In [1]: import numpy as np

In [2]: np.set_printoptions(precision=1, suppress=True, linewidth=140)

In [3]: rnd = lambda a: np.round(a, 1) + 0

In [4]: F = np.load("run11.npy")

In [5]: print(F)
[[ 1  0  7]
 [ 3  0 13]
 [ 1  0  3]
 [ 3  0 13]
 [ 3  0 13]
 [ 1  1  1]
 [ 4  0 18]
 [ 4  0 22]
 [ 2  0 10]
 [ 4  0 22]
 [ 4  0 22]
 [ 4  0 18]
 [ 1  1  1]
 [ 2  0  6]
 [ 2  0  6]
 [ 2  0  6]
 [ 1  0  3]
 [ 3  0 11]
 [ 4  0 16]]

In [6]: # column 2 dominates

In [7]: proj = F @ np.linalg.solve(F.T @ F, F.T)

In [8]: print(rnd(np.trace(proj)))
3.0

In [9]: print(rnd(np.linalg.eigvalsh(proj)))
[0. 0. 0. 0. 0. 0. 0. 0. 0. 0. 0. 0. 0. 0. 0. 0. 1. 1. 1.]

In [10]: print(rnd(np.diag(proj)))
[0.1 0.1 0.  0.1 0.1 0.5 0.1 0.2 0.  0.2 0.2 0.1 0.5 0.1 0.1 0.1 0.  0.1 0.2]

In [11]: Xs = F - F.mean(axis=0)

In [12]: U, sv, VT = np.linalg.svd(Xs, full_matrices=False)

In [13]: print(np.searchsorted(np.cumsum(sv ** 2) / (sv ** 2).sum(), 0.9) + 1)
1

In [14]: print(np.linalg.matrix_rank(Xs))
3

In [15]: print(rnd(sv ** 2 / (sv ** 2).sum()))
[1. 0. 0.]

In [16]: print((np.sign(U[:, 0]) == np.sign(U[0, 0])).astype(int))
[1 0 1 0 0 1 0 0 1 0 0 0 1 1 1 1 1 1 0]

In [17]: print(np.abs(U[:, 0]).argmax())
7

In [18]: print(rnd(VT[0] * np.sign(VT[0, np.abs(VT[0]).argmax()])))
[0.2 0.  1. ]

In [19]: x = np.array([0, 1, -2])

In [20]: target = F @ x

In [21]: c, lr = np.zeros(3), 1 / np.linalg.norm(F, 2) ** 2

In [22]: for i in range(200):
    ...:     c -= lr * F.T @ (F @ c - target)
    ...:     if i % 50 == 0: print(i, round(np.linalg.norm(F @ c - target), 1))
    ...: 
0 2.1
50 1.9
100 1.8
150 1.7

In [23]: print(rnd(np.linalg.cond(F)))
49.1

In [24]: print(rnd(c))
[-0.2  0.1 -2. ]

In [25]: B = np.c_[F[:, :1] @ np.array([[2]]), np.array([0, 3, 0, 1, 1, 3, 2, 2, 0, 3, 3, 3, 2, 2, 2, 2, 0, 2, 1])]

In [26]: print(B)
[[2 0]
 [6 3]
 [2 0]
 [6 1]
 [6 1]
 [2 3]
 [8 2]
 [8 2]
 [4 0]
 [8 3]
 [8 3]
 [8 3]
 [2 2]
 [4 2]
 [4 2]
 [4 2]
 [2 0]
 [6 2]
 [8 1]]

In [27]: print(rnd(np.linalg.norm(B - F @ np.linalg.lstsq(F, B)[0], axis=0)))
[0.  3.3]

In [28]: x = np.array([-5, 5])

In [29]: target = B @ x

In [30]: print(target)
[-10 -15 -10 -25 -25   5 -30 -30 -20 -25 -25 -25   0 -10 -10 -10 -10 -20 -35]

In [31]: print(rnd(np.linalg.pinv(B) @ B))
[[1. 0.]
 [0. 1.]]

In [32]: print(rnd(np.linalg.lstsq(B, target)[0]))
[-5.  5.]

In [33]: rng = np.random.default_rng(774)

In [34]: target = target + 0.1 * rng.normal(size=19)

In [35]: print(rnd(target))
[-10.2 -15.2  -9.9 -24.9 -24.9   5.1 -30.1 -30.1 -20.  -25.  -25.  -25.1  -0.1 -10.1 -10.  -10.   -9.8 -20.  -35.1]

In [36]: c, *_ = np.linalg.lstsq(B, target)

In [37]: print(rnd(B.T @ (target - B @ c)))
[0. 0.]

In [38]: print(rnd(np.linalg.norm(target - B @ c)))
0.4

In [39]: print([round(float(np.linalg.norm(np.linalg.solve(B.T @ B + lam * np.eye(2), B.T @ target))), 2) for lam in (0, 1, 10, 100)])
[7.06, 6.74, 5.06, 2.98]

In [40]: print(rnd(c))
[-5.  5.]

In [41]: E = np.array([[-1.0, 1.0, 1.0], [1.0, -1.0, 1.0], [1.0, 1.0, -1.0]])

In [42]: f = np.array([8, 8, 5])

In [43]: B = E + np.outer(f, np.eye(3)[0])

In [44]: print(B)
[[ 7.  1.  1.]
 [ 9. -1.  1.]
 [ 6.  1. -1.]]

In [45]: print(rnd(np.linalg.det(B) / np.linalg.det(E)), rnd(1 + np.linalg.solve(E, f)[0]))
7.5 7.5

In [46]: O = E.astype(float).copy()

In [47]: for j in range(3):
    ...:     O[:, j] -= O[:, :j] @ (O[:, :j].T @ O[:, j])
    ...:     O[:, j] /= np.linalg.norm(O[:, j])
    ...: 

In [48]: print(rnd(O))
[[-0.6  0.4  0.7]
 [ 0.6 -0.4  0.7]
 [ 0.6  0.8  0. ]]

In [49]: print(rnd(O.T @ E))
[[ 1.7 -0.6 -0.6]
 [ 0.   1.6 -0.8]
 [ 0.   0.   1.4]]

In [50]: print(rnd(O.T @ O))
[[1. 0. 0.]
 [0. 1. 0.]
 [0. 0. 1.]]

In [51]: print(rnd(E.mean(axis=0)))
[0.3 0.3 0.3]

In [52]: print(np.count_nonzero(E))
9

In [53]: print(np.abs(E).max())
1.0

In [54]: print(E.sum(axis=0))
[1. 1. 1.]

In [55]: print(rnd(np.linalg.norm(E)))
3.0

In [56]: print(np.diff(E, axis=0))
[[ 2. -2.  0.]
 [ 0.  2. -2.]]

In [57]: print(E - E[0])
[[ 0.  0.  0.]
 [ 2. -2.  0.]
 [ 2.  0. -2.]]

In [58]: print(rnd(np.linalg.svd(E, compute_uv=False)))
[2. 2. 1.]

In [59]: print(np.unravel_index(np.abs(E).argmax(), E.shape))
(np.int64(0), np.int64(0))

In [60]: print(E.sum(axis=1))
[1. 1. 1.]

In [61]: w, V = np.linalg.eigh(E)

In [62]: x = np.array([2, 1, -3])

In [63]: print(rnd(np.linalg.eigvalsh(E[1:, 1:])))
[-2.  0.]

In [64]: data = np.loadtxt("test8.csv", delimiter=",")

In [65]: print(data)
[[ 36.  -6. -15.   5.  17.  -8.  15.   2.   5. -19.]
 [ -6.  22.  -2.  -3.   3.  -6. -12.  17.  13.   2.]
 [-15.  -2.  19.  -4. -13.   4.  -8.  -1.  -4.  18.]
 [  5.  -3.  -4.  20.  -1.  -7.   9.   0.   7.   1.]
 [ 17.   3. -13.  -1.  21.   1.   2.   7.   7. -22.]
 [ -8.  -6.   4.  -7.   1.  10.  -4.  -5.  -7.  -2.]
 [ 15. -12.  -8.   9.   2.  -4.  18. -13.  -5. -10.]
 [  2.  17.  -1.   0.   7.  -5. -13.  22.  16.   3.]
 [  5.  13.  -4.   7.   7.  -7.  -5.  16.  15.  -1.]
 [-19.   2.  18.   1. -22.  -2. -10.   3.  -1.  30.]]

In [66]: # null space of dimension 4

In [67]: rk = np.linalg.matrix_rank(data)

In [68]: print(rk)
6

In [69]: null = np.linalg.svd(data)[2][rk:].T

In [70]: print(np.allclose(data @ null, 0))
True

In [71]: print(null.shape)
(10, 4)

In [72]: print(rnd(null @ null.T))
[[ 0.2  0.2  0.   0.1 -0.1  0.2 -0.2 -0.1  0.   0. ]
 [ 0.2  0.3  0.   0.2  0.   0.3  0.  -0.1 -0.2  0.1]
 [ 0.   0.   0.   0.   0.   0.   0.   0.1 -0.1 -0.1]
 [ 0.1  0.2  0.   0.2  0.   0.  -0.2  0.  -0.3  0. ]
 [-0.1  0.   0.   0.   0.6 -0.2  0.1 -0.1 -0.1  0.4]
 [ 0.2  0.3  0.   0.  -0.2  0.6  0.2  0.   0.1  0.1]
 [-0.2  0.   0.  -0.2  0.1  0.2  0.6  0.3  0.1  0.2]
 [-0.1 -0.1  0.1  0.  -0.1  0.   0.3  0.5 -0.3 -0.2]
 [ 0.  -0.2 -0.1 -0.3 -0.1  0.1  0.1 -0.3  0.7  0. ]
 [ 0.   0.1 -0.1  0.   0.4  0.1  0.2 -0.2  0.   0.4]]

In [73]: print([int(np.linalg.matrix_rank(np.delete(data, i, axis=0))) for i in range(10)])
[6, 6, 6, 6, 6, 6, 6, 6, 6, 6]

In [74]: print([int(np.linalg.matrix_rank(data[:, :j + 1])) for j in range(10)])
[1, 2, 3, 4, 5, 6, 6, 6, 6, 6]

In [75]: print(np.linalg.matrix_rank(data.T @ data), np.linalg.matrix_rank(data @ data.T))
6 6

In [76]: print([int(np.linalg.matrix_rank(data[:i])) for i in range(1, len(data) + 1)])
[1, 2, 3, 4, 5, 6, 6, 6, 6, 6]

In [77]: print(np.argsort(-np.linalg.norm(data, axis=0).round(6), kind="stable")[:3])
[0 9 4]

In [78]: print(np.linalg.matrix_rank(data, rtol=0.1))
5

In [79]: print(np.linalg.cond(data) > 100)
True

In [80]: U, sv, VT = np.linalg.svd(data)

In [81]: V = VT[:(sv > 1e-8).sum()]

In [82]: x = data[6] + 3 * data[5] + rng.integers(2) * np.eye(10)[8]

In [83]: print(x)
[ -9. -30.   4. -12.   5.  26.   6. -28. -25. -16.]

In [84]: print(rnd(np.diag(V.T @ V)))
[0.8 0.7 1.  0.8 0.4 0.4 0.4 0.5 0.3 0.6]

In [85]: print(rnd(np.linalg.norm(x - V.T @ V @ x)))
0.8

In [86]: print(np.allclose(V.T @ V @ x, x))
False

In [87]: print(np.linalg.matrix_rank(np.vstack([data, x])))
7

In [88]: U, sv, VT = np.linalg.svd(data)

In [89]: print(np.argmax(sv[:-1] / (sv[1:] + 1e-6)) + 1)
6

In [90]: B = U[:, :6] @ np.diag(sv[:6]) @ VT[:6]

In [91]: print(rnd(np.abs(data - B).max()))
0.0

In [92]: print(np.linalg.matrix_rank(data, rtol=0.05))
5

In [93]: print(rnd(B))
[[ 36.  -6. -15.   5.  17.  -8.  15.   2.   5. -19.]
 [ -6.  22.  -2.  -3.   3.  -6. -12.  17.  13.   2.]
 [-15.  -2.  19.  -4. -13.   4.  -8.  -1.  -4.  18.]
 [  5.  -3.  -4.  20.  -1.  -7.   9.   0.   7.   1.]
 [ 17.   3. -13.  -1.  21.   1.   2.   7.   7. -22.]
 [ -8.  -6.   4.  -7.   1.  10.  -4.  -5.  -7.  -2.]
 [ 15. -12.  -8.   9.   2.  -4.  18. -13.  -5. -10.]
 [  2.  17.  -1.   0.   7.  -5. -13.  22.  16.   3.]
 [  5.  13.  -4.   7.   7.  -7.  -5.  16.  15.  -1.]
 [-19.   2.  18.   1. -22.  -2. -10.   3.  -1.  30.]]

In [94]: print(rnd(np.linalg.norm(data - B) / np.linalg.norm(data)))
0.0

In [95]: print(np.linalg.matrix_rank(B))
6
